% ipython --no-banner

In [1]: import numpy as np

In [2]: np.set_printoptions(precision=2, suppress=True, linewidth=100)

In [3]: tidy = lambda a: np.round(a, 2) + 0

In [4]: basis = np.array([[-2, 2, 1, -1, -1, 0, 0, -2, 0, 1, 0, -2],
   ...:     [-2, -1, 1, -1, -1, -2, 0, -1, 2, -1, 1, -1]])

In [5]: A = np.repeat(basis, 24 // 2, axis=0)

In [6]: rng = np.random.default_rng(670)

In [7]: A = A + 0.1 * rng.normal(size=A.shape)

In [8]: tidy(A)
Out[8]: 
array([[-1.92,  1.96,  0.92, -0.81, -1.03, -0.09, -0.16, -2.02, -0.2 ,  1.14, -0.04, -2.03],
       [-1.89,  2.02,  0.9 , -1.1 , -1.  ,  0.07,  0.08, -2.11, -0.05,  1.1 ,  0.06, -1.92],
       [-2.05,  1.99,  1.05, -1.08, -0.96, -0.08, -0.1 , -1.94,  0.02,  1.02, -0.11, -2.11],
       [-1.97,  2.03,  1.02, -0.82, -0.74, -0.09,  0.02, -1.99,  0.05,  0.83,  0.04, -1.81],
       [-1.84,  2.05,  0.98, -0.97, -1.05,  0.19,  0.01, -2.06,  0.05,  0.93, -0.09, -1.88],
       [-2.09,  2.09,  1.2 , -1.06, -1.05,  0.16,  0.  , -2.05,  0.09,  1.  ,  0.07, -2.12],
       [-1.81,  1.9 ,  1.06, -0.83, -0.83, -0.11, -0.05, -1.91, -0.1 ,  0.97,  0.06, -1.87],
       [-2.  ,  1.95,  0.94, -0.97, -1.05, -0.03, -0.02, -2.09,  0.07,  0.94, -0.02, -1.9 ],
       [-2.04,  2.03,  0.87, -1.13, -1.1 , -0.07,  0.01, -1.9 , -0.07,  1.16, -0.08, -2.02],
       [-1.87,  1.98,  1.23, -0.97, -1.07,  0.01,  0.05, -1.98,  0.05,  1.08, -0.11, -1.92],
       [-2.2 ,  2.  ,  1.07, -0.84, -1.19, -0.05,  0.17, -1.86,  0.08,  0.98,  0.05, -2.11],
       [-1.96,  1.91,  1.03, -0.99, -0.99,  0.09,  0.06, -1.94,  0.01,  0.97, -0.05, -1.79],
       [-1.97, -0.94,  1.04, -0.98, -0.89, -1.99,  0.04, -1.02,  1.99, -0.97,  1.12, -0.94],
       [-1.95, -0.92,  1.13, -0.97, -0.94, -1.93,  0.07, -0.94,  2.05, -0.79,  0.96, -1.01],
       [-2.08, -1.12,  1.02, -1.02, -0.95, -1.96, -0.05, -0.87,  2.02, -0.97,  1.03, -1.19],
       [-2.02, -1.03,  0.93, -1.03, -1.11, -2.06, -0.09, -0.82,  1.93, -1.11,  1.05, -1.06],
       [-1.97, -0.99,  1.07, -1.07, -0.92, -1.95,  0.12, -1.05,  1.96, -1.04,  1.14, -0.92],
       [-1.98, -1.09,  1.  , -0.86, -1.16, -1.97, -0.1 , -0.95,  2.15, -1.06,  0.99, -1.01],
       [-1.89, -0.95,  1.03, -1.09, -1.02, -1.92, -0.05, -1.03,  2.12, -1.02,  1.25, -0.99],
       [-2.01, -0.86,  0.99, -1.14, -0.95, -1.89, -0.19, -0.93,  2.  , -0.94,  1.12, -0.97],
       [-2.02, -0.96,  1.04, -1.16, -1.15, -1.92, -0.07, -0.97,  2.08, -1.09,  0.85, -1.1 ],
       [-2.13, -0.93,  0.94, -1.06, -0.73, -1.96,  0.01, -1.06,  2.04, -0.87,  0.82, -0.94],
       [-2.07, -1.03,  0.99, -1.2 , -0.92, -1.95, -0.19, -0.95,  2.05, -0.83,  0.97, -1.08],
       [-1.88, -1.04,  0.96, -0.97, -0.97, -2.2 , -0.15, -0.86,  1.92, -0.92,  0.98, -1.09]])

In [9]: Y = np.c_[A[:, :1] @ np.array([[0]]), np.array([9, 1, 5, 6, 9, 5, 8, 1, 6, 2, 3, 4, 5, 4, 5, 8, 2, 1, 9, 5, 2, 7, 5, 5])]

In [10]: Y
Out[10]: 
array([[0., 9.],
       [0., 1.],
       [0., 5.],
       [0., 6.],
       [0., 9.],
       [0., 5.],
       [0., 8.],
       [0., 1.],
       [0., 6.],
       [0., 2.],
       [0., 3.],
       [0., 4.],
       [0., 5.],
       [0., 4.],
       [0., 5.],
       [0., 8.],
       [0., 2.],
       [0., 1.],
       [0., 9.],
       [0., 5.],
       [0., 2.],
       [0., 7.],
       [0., 5.],
       [0., 5.]])

In [11]: tidy(np.linalg.lstsq(A, Y[:, 0])[0])
Out[11]: array([0., 0., 0., 0., 0., 0., 0., 0., 0., 0., 0., 0.])

In [12]: np.linalg.matrix_rank(Y)
Out[12]: np.int64(1)
